$ python3 -q
>>> import numpy as np
>>> import numpy.linalg as la
>>> np.set_printoptions(precision=2, suppress=True, linewidth=160, floatmode="fixed")
>>> mat = np.load("run19.npy")
>>> mat
array([[ 5,  0,  0, -2, -1,  2, -1,  0, -3],
       [ 0, -5,  0,  0,  0,  0,  0, -4,  0],
       [ 5,  0,  2, -2, -1, -4,  0,  0, -3],
       [ 1,  0,  1, -1, -3, -5, -2,  0, -5],
       [ 5,  0,  4,  1, -4, -4, -5,  0,  3],
       [ 5,  0,  5, -2, -1,  4,  4,  0, -3],
       [-4,  0,  5,  3,  3,  5,  0,  0, -1],
       [ 0,  0,  0,  0,  0,  0,  0,  1,  0],
       [-1,  0,  3,  0,  2, -1,  3,  0,  5]])
>>> U, sigma, VT = la.svd(mat, full_matrices=False)
>>> np.cumsum(sigma ** 2) / np.sum(sigma ** 2)
array([0.39, 0.62, 0.77, 0.86, 0.93, 0.99, 1.00, 1.00, 1.00])
>>> sigma
array([14.57, 11.27,  9.07,  6.93,  6.43,  5.68,  2.20,  0.78,  0.64])
>>> np.allclose(U * sigma @ VT, mat)
True
>>> print(np.round(VT @ VT.T, 2) + 0)
[[1.00 0.00 0.00 0.00 0.00 0.00 0.00 0.00 0.00]
 [0.00 1.00 0.00 0.00 0.00 0.00 0.00 0.00 0.00]
 [0.00 0.00 1.00 0.00 0.00 0.00 0.00 0.00 0.00]
 [0.00 0.00 0.00 1.00 0.00 0.00 0.00 0.00 0.00]
 [0.00 0.00 0.00 0.00 1.00 0.00 0.00 0.00 0.00]
 [0.00 0.00 0.00 0.00 0.00 1.00 0.00 0.00 0.00]
 [0.00 0.00 0.00 0.00 0.00 0.00 1.00 0.00 0.00]
 [0.00 0.00 0.00 0.00 0.00 0.00 0.00 1.00 0.00]
 [0.00 0.00 0.00 0.00 0.00 0.00 0.00 0.00 1.00]]
>>> (sigma > 1e-8).sum()
np.int64(9)
>>> np.round(U.T @ mat @ VT.T, 2) + 0
array([[14.57,  0.00,  0.00,  0.00,  0.00,  0.00,  0.00,  0.00,  0.00],
       [ 0.00, 11.27,  0.00,  0.00,  0.00,  0.00,  0.00,  0.00,  0.00],
       [ 0.00,  0.00,  9.07,  0.00,  0.00,  0.00,  0.00,  0.00,  0.00],
       [ 0.00,  0.00,  0.00,  6.93,  0.00,  0.00,  0.00,  0.00,  0.00],
       [ 0.00,  0.00,  0.00,  0.00,  6.43,  0.00,  0.00,  0.00,  0.00],
       [ 0.00,  0.00,  0.00,  0.00,  0.00,  5.68,  0.00,  0.00,  0.00],
       [ 0.00,  0.00,  0.00,  0.00,  0.00,  0.00,  2.20,  0.00,  0.00],
       [ 0.00,  0.00,  0.00,  0.00,  0.00,  0.00,  0.00,  0.78,  0.00],
       [ 0.00,  0.00,  0.00,  0.00,  0.00,  0.00,  0.00,  0.00,  0.64]])
>>> np.abs(U[:, 0]).round(6).argmax()
np.int64(4)
>>> x0 = np.array([5, -2, 2, 4, 5, 4, -2, -3, 3])
>>> y = mat @ x0
>>> y
array([ 13,  22,  -9, -43,  20,  21,  34,  -3,  16])
>>> print(la.solve(mat, 3 * y))
[15.00 -6.00  6.00 12.00 15.00 12.00 -6.00 -9.00  9.00]
>>> np.round(la.solve(mat.T, mat[3]), 2) + 0
array([0.00, 0.00, 0.00, 1.00, 0.00, 0.00, 0.00, 0.00, 0.00])
>>> la.solve(mat, y + mat[:, 6])
array([ 5.00, -2.00,  2.00,  4.00,  5.00,  4.00, -1.00, -3.00,  3.00])
>>> np.round(la.solve(mat, mat[:, 5]), 2) + 0
array([0.00, 0.00, 0.00, 0.00, 0.00, 1.00, 0.00, 0.00, 0.00])
>>> theta = np.deg2rad(15)
>>> M = np.eye(12)
>>> M[np.ix_([10, 2], [10, 2])] = [[np.cos(theta), -np.sin(theta)], [np.sin(theta), np.cos(theta)]]
>>> M
array([[ 1.00,  0.00,  0.00,  0.00,  0.00,  0.00,  0.00,  0.00,  0.00,  0.00,  0.00,  0.00],
       [ 0.00,  1.00,  0.00,  0.00,  0.00,  0.00,  0.00,  0.00,  0.00,  0.00,  0.00,  0.00],
       [ 0.00,  0.00,  0.97,  0.00,  0.00,  0.00,  0.00,  0.00,  0.00,  0.00,  0.26,  0.00],
       [ 0.00,  0.00,  0.00,  1.00,  0.00,  0.00,  0.00,  0.00,  0.00,  0.00,  0.00,  0.00],
       [ 0.00,  0.00,  0.00,  0.00,  1.00,  0.00,  0.00,  0.00,  0.00,  0.00,  0.00,  0.00],
       [ 0.00,  0.00,  0.00,  0.00,  0.00,  1.00,  0.00,  0.00,  0.00,  0.00,  0.00,  0.00],
       [ 0.00,  0.00,  0.00,  0.00,  0.00,  0.00,  1.00,  0.00,  0.00,  0.00,  0.00,  0.00],
       [ 0.00,  0.00,  0.00,  0.00,  0.00,  0.00,  0.00,  1.00,  0.00,  0.00,  0.00,  0.00],
       [ 0.00,  0.00,  0.00,  0.00,  0.00,  0.00,  0.00,  0.00,  1.00,  0.00,  0.00,  0.00],
       [ 0.00,  0.00,  0.00,  0.00,  0.00,  0.00,  0.00,  0.00,  0.00,  1.00,  0.00,  0.00],
       [ 0.00,  0.00, -0.26,  0.00,  0.00,  0.00,  0.00,  0.00,  0.00,  0.00,  0.97,  0.00],
       [ 0.00,  0.00,  0.00,  0.00,  0.00,  0.00,  0.00,  0.00,  0.00,  0.00,  0.00,  1.00]])
>>> print(np.round(M @ M.T, 2) + 0)
[[1.00 0.00 0.00 0.00 0.00 0.00 0.00 0.00 0.00 0.00 0.00 0.00]
 [0.00 1.00 0.00 0.00 0.00 0.00 0.00 0.00 0.00 0.00 0.00 0.00]
 [0.00 0.00 1.00 0.00 0.00 0.00 0.00 0.00 0.00 0.00 0.00 0.00]
 [0.00 0.00 0.00 1.00 0.00 0.00 0.00 0.00 0.00 0.00 0.00 0.00]
 [0.00 0.00 0.00 0.00 1.00 0.00 0.00 0.00 0.00 0.00 0.00 0.00]
 [0.00 0.00 0.00 0.00 0.00 1.00 0.00 0.00 0.00 0.00 0.00 0.00]
 [0.00 0.00 0.00 0.00 0.00 0.00 1.00 0.00 0.00 0.00 0.00 0.00]
 [0.00 0.00 0.00 0.00 0.00 0.00 0.00 1.00 0.00 0.00 0.00 0.00]
 [0.00 0.00 0.00 0.00 0.00 0.00 0.00 0.00 1.00 0.00 0.00 0.00]
 [0.00 0.00 0.00 0.00 0.00 0.00 0.00 0.00 0.00 1.00 0.00 0.00]
 [0.00 0.00 0.00 0.00 0.00 0.00 0.00 0.00 0.00 0.00 1.00 0.00]
 [0.00 0.00 0.00 0.00 0.00 0.00 0.00 0.00 0.00 0.00 0.00 1.00]]
>>> M[:, 8] @ M[:, 2]
np.float64(0.0)
>>> la.pinv(M)
array([[ 1.00,  0.00,  0.00,  0.00,  0.00,  0.00,  0.00,  0.00,  0.00,  0.00,  0.00,  0.00],
       [ 0.00,  1.00,  0.00,  0.00,  0.00,  0.00,  0.00,  0.00,  0.00,  0.00,  0.00,  0.00],
       [ 0.00,  0.00,  0.97,  0.00,  0.00,  0.00,  0.00,  0.00,  0.00,  0.00, -0.26,  0.00],
       [ 0.00,  0.00,  0.00,  1.00,  0.00,  0.00,  0.00,  0.00,  0.00,  0.00,  0.00,  0.00],
       [ 0.00,  0.00,  0.00,  0.00,  1.00,  0.00,  0.00,  0.00,  0.00,  0.00,  0.00,  0.00],
       [ 0.00,  0.00,  0.00,  0.00,  0.00,  1.00,  0.00,  0.00,  0.00,  0.00,  0.00,  0.00],
       [ 0.00,  0.00,  0.00,  0.00,  0.00,  0.00,  1.00,  0.00,  0.00,  0.00,  0.00,  0.00],
       [ 0.00,  0.00,  0.00,  0.00,  0.00,  0.00,  0.00,  1.00,  0.00,  0.00,  0.00,  0.00],
       [ 0.00,  0.00,  0.00,  0.00,  0.00,  0.00,  0.00,  0.00,  1.00,  0.00,  0.00,  0.00],
       [ 0.00,  0.00,  0.00,  0.00,  0.00,  0.00,  0.00,  0.00,  0.00,  1.00,  0.00,  0.00],
       [ 0.00,  0.00,  0.26,  0.00,  0.00,  0.00,  0.00,  0.00,  0.00,  0.00,  0.97,  0.00],
       [ 0.00,  0.00,  0.00,  0.00,  0.00,  0.00,  0.00,  0.00,  0.00,  0.00,  0.00,  1.00]])
>>> la.norm(M, axis=0)
array([1.00, 1.00, 1.00, 1.00, 1.00, 1.00, 1.00, 1.00, 1.00, 1.00, 1.00, 1.00])
>>> x0 = np.array([2, 0, 1, 0, 1, 2, 0, 0, 2, 1, 2, 0])
>>> round(float(la.det(M)), 2)
1.0
>>> 12 - la.matrix_rank(M - np.eye(12), tol=1e-8)
np.int64(10)
>>> M.T @ (M @ x0)
array([2.00, 0.00, 1.00, 0.00, 1.00, 2.00, 0.00, 0.00, 2.00, 1.00, 2.00, 0.00])
>>> print(la.inv(M))
[[ 1.00  0.00  0.00  0.00  0.00  0.00  0.00  0.00  0.00  0.00  0.00  0.00]
 [ 0.00  1.00  0.00  0.00  0.00  0.00  0.00  0.00  0.00  0.00  0.00  0.00]
 [ 0.00  0.00  0.97  0.00  0.00  0.00  0.00  0.00  0.00  0.00 -0.26  0.00]
 [ 0.00  0.00  0.00  1.00  0.00  0.00  0.00  0.00  0.00  0.00  0.00  0.00]
 [ 0.00  0.00  0.00  0.00  1.00  0.00  0.00  0.00  0.00  0.00  0.00  0.00]
 [ 0.00  0.00  0.00  0.00  0.00  1.00  0.00  0.00  0.00  0.00  0.00  0.00]
 [ 0.00  0.00  0.00  0.00  0.00  0.00  1.00  0.00  0.00  0.00  0.00  0.00]
 [ 0.00  0.00  0.00  0.00  0.00  0.00  0.00  1.00  0.00  0.00  0.00  0.00]
 [ 0.00  0.00  0.00  0.00  0.00  0.00  0.00  0.00  1.00  0.00  0.00  0.00]
 [ 0.00  0.00  0.00  0.00  0.00  0.00  0.00  0.00  0.00  1.00  0.00  0.00]
 [ 0.00  0.00  0.26  0.00  0.00  0.00  0.00  0.00  0.00  0.00  0.97  0.00]
 [ 0.00  0.00  0.00  0.00  0.00  0.00  0.00  0.00  0.00  0.00  0.00  1.00]]
>>> np.abs(la.eigvals(M))
array([1.00, 1.00, 1.00, 1.00, 1.00, 1.00, 1.00, 1.00, 1.00, 1.00, 1.00, 1.00])
>>> K = np.load("a.npy")
>>> K
array([[  0.00,   7.63,   4.26,   2.93,  -0.59,  -0.75,  -1.18, -22.35,  22.94,  13.07, -12.97,  -3.67],
       [  0.00,   5.59,   4.12,   3.38,   0.39,  -1.13,   0.78, -15.64,  15.25,   8.93,  -8.55,  -4.51],
       [  0.00,   4.65,   3.87,   3.41,   0.72,  -1.18,   1.45, -12.50,  11.77,   7.08,  -6.50,  -4.60],
       [  0.00,   3.72,   3.46,   3.27,   0.94,  -1.13,   1.88,  -9.36,   8.42,   5.29,  -4.48,  -4.40],
       [  0.00,   1.38,   1.38,   1.63,   0.63,  -0.38,   1.26,  -2.27,   1.64,   1.51,  -0.38,  -2.01],
       [  0.00,  -0.66,  -0.31,  -0.56,  -0.15,  -0.09,  -0.31,   0.54,  -0.39,  -0.67,  -0.32,   0.47],
       [  0.00,  -0.99,  -0.39,  -0.77,  -0.18,  -0.20,  -0.36,   0.75,  -0.57,  -1.01,  -0.52,   0.57],
       [  0.00,  -1.36,  -0.42,  -0.95,  -0.18,  -0.35,  -0.36,   0.97,  -0.79,  -1.41,  -0.77,   0.60],
       [  0.00,  -1.51,  -0.41,  -1.01,  -0.17,  -0.43,  -0.34,   1.06,  -0.89,  -1.59,  -0.88,   0.58],
       [  0.00,  -4.51,   0.70,  -1.11,   0.76,  -2.58,   1.52,   2.70,  -3.46,  -5.33,  -2.75,  -1.47],
       [  0.00,  -9.13,   4.05,   0.61,   3.45,  -6.89,   6.91,   5.95,  -9.40, -11.99,  -4.60,  -7.50],
       [  0.00, -15.01,   9.21,   4.02,   7.68, -12.87,  15.37,  11.09, -18.78, -21.17,  -5.75, -16.89]])
>>> np.round(la.norm(K, 2) / la.norm(K), 2)
np.float64(0.85)
>>> print([round(float(x), 2) for x in la.svd(K, compute_uv=False)[:3]])
[63.91, 38.48, 7.58]
>>> np.argsort(-la.norm(K, axis=0).round(6), kind="stable")[:3]
array([8, 7, 9])
>>> feats = np.array([[3.0, 1.0, 0.0, 0.0, 0.0, 0.0, 0.0, 0.0],
...     [0.0, 3.0, 1.0, 0.0, 0.0, 0.0, 0.0, 0.0],
...     [0.0, 0.0, 3.0, 1.0, 0.0, 0.0, 0.0, 0.0],
...     [0.0, 0.0, 0.0, 3.0, 1.0, 0.0, 0.0, 0.0],
...     [0.0, 0.0, 0.0, 0.0, 3.0, 1.0, 0.0, 0.0],
...     [0.0, 0.0, 0.0, 0.0, 0.0, 3.0, 1.0, 0.0],
...     [0.0, 0.0, 0.0, 0.0, 0.0, 0.0, 3.0, 1.0],
...     [0.0, 0.0, 0.0, 0.0, 0.0, 0.0, 0.0, 3.0]])
>>> feats
array([[3.00, 1.00, 0.00, 0.00, 0.00, 0.00, 0.00, 0.00],
       [0.00, 3.00, 1.00, 0.00, 0.00, 0.00, 0.00, 0.00],
       [0.00, 0.00, 3.00, 1.00, 0.00, 0.00, 0.00, 0.00],
       [0.00, 0.00, 0.00, 3.00, 1.00, 0.00, 0.00, 0.00],
       [0.00, 0.00, 0.00, 0.00, 3.00, 1.00, 0.00, 0.00],
       [0.00, 0.00, 0.00, 0.00, 0.00, 3.00, 1.00, 0.00],
       [0.00, 0.00, 0.00, 0.00, 0.00, 0.00, 3.00, 1.00],
       [0.00, 0.00, 0.00, 0.00, 0.00, 0.00, 0.00, 3.00]])
>>> np.sort(la.eigvals(feats))
array([3.00, 3.00, 3.00, 3.00, 3.00, 3.00, 3.00, 3.00])
>>> print(np.prod(np.diag(feats)), round(la.det(feats), 2))
6561.0 6561.0
>>> print(feats @ feats)
[[9.00 6.00 1.00 0.00 0.00 0.00 0.00 0.00]
 [0.00 9.00 6.00 1.00 0.00 0.00 0.00 0.00]
 [0.00 0.00 9.00 6.00 1.00 0.00 0.00 0.00]
 [0.00 0.00 0.00 9.00 6.00 1.00 0.00 0.00]
 [0.00 0.00 0.00 0.00 9.00 6.00 1.00 0.00]
 [0.00 0.00 0.00 0.00 0.00 9.00 6.00 1.00]
 [0.00 0.00 0.00 0.00 0.00 0.00 9.00 6.00]
 [0.00 0.00 0.00 0.00 0.00 0.00 0.00 9.00]]
>>> rng = np.random.default_rng(71634)
>>> z = rng.permutation(8)
>>> z
array([7, 4, 1, 2, 0, 3, 5, 6])
>>> A2 = feats[z][:, z]
>>> np.diag(A2)
array([3.00, 3.00, 3.00, 3.00, 3.00, 3.00, 3.00, 3.00])
>>> print(np.sort(np.abs(la.eigvals(A2))))
[3.00 3.00 3.00 3.00 3.00 3.00 3.00 3.00]
>>> A2 = np.array([[-2, 0],
...     [-1, -1],
...     [1, 1],
...     [-1, -1],
...     [0, -2],
...     [1, -2],
...     [0, -2],
...     [2, 1],
...     [2, -1],
...     [-1, 1],
...     [0, 2],
...     [1, 0]])
>>> np.einsum("ij->j", K)
array([  0.00, -10.20,  29.53,  14.86,  13.31, -27.97,  26.61, -39.05,  25.75,  -7.28, -48.47, -42.83])
>>> la.matrix_rank(np.vstack([K, A2.T]))
np.int64(5)
>>> np.einsum("ij,ij->i", K, K)
array([1465.48,  712.14,  460.50,  268.09,   22.94,    2.18,    4.43,    7.70,    9.35,   88.96,  552.02, 2029.52])
>>> np.vstack([K, A2.T]).shape
(14, 12)
